% ipython --no-banner

In [1]: import numpy as np

In [2]: import numpy.linalg as la

In [3]: np.set_printoptions(precision=1, suppress=True, linewidth=140, legacy="1.25")

In [4]: data = np.load("w.npy")

In [5]: print(data)
[[-1 -3 -4  1 -1]
 [ 1 -2  8  3  2]
 [ 3  2  0  2  0]
 [-1  3 -8  1 -2]
 [ 3  3  4  3  1]
 [-2  3  8  3  2]
 [-1  3 12  2  3]
 [ 0 -2 -4 -1 -1]
 [-1 -2 -4 -1 -1]
 [-1  0 12 -3  3]]

In [6]: cent = data[[2, 4]].astype(float)

In [7]: for _ in range(4):
   ...:     z = la.norm(data[:, None] - cent, axis=-1).argmin(axis=1)
   ...:     cent = np.array([data[z == j].mean(axis=0) for j in range(2)])
   ...: 

In [8]: print(z)
[0 1 0 0 1 1 1 0 0 1]

In [9]: print(np.bincount(z))
[5 5]

In [10]: print(np.abs(cent[1] - cent[0]).argmax())
2

In [11]: Uu, sig, VT = la.svd(data, full_matrices=False)

In [12]: print(np.round(VT @ VT.T, 1) + 0)
[[1. 0. 0. 0. 0.]
 [0. 1. 0. 0. 0.]
 [0. 0. 1. 0. 0.]
 [0. 0. 0. 1. 0.]
 [0. 0. 0. 0. 1.]]

In [13]: print(np.cumsum(sig ** 2) / np.sum(sig ** 2))
[0.8 0.9 1.  1.  1. ]

In [14]: print(round(np.sqrt((sig ** 2).sum()), 1), np.round(la.norm(data), 1))
26.7 26.7

In [15]: mat = np.arange(42).reshape(6, 7) + 5

In [16]: print(mat)
[[ 5  6  7  8  9 10 11]
 [12 13 14 15 16 17 18]
 [19 20 21 22 23 24 25]
 [26 27 28 29 30 31 32]
 [33 34 35 36 37 38 39]
 [40 41 42 43 44 45 46]]

In [17]: # looks like rank 2

In [18]: print(np.argsort(-la.norm(mat, axis=0).round(6), kind="stable")[:3])
[6 5 4]

In [19]: print([round(float(x), 1) for x in la.svd(mat, compute_uv=False)[:3]])
[182.9, 5.5, 0.0]

In [20]: print(la.matrix_rank(mat, rtol=0.1))
1
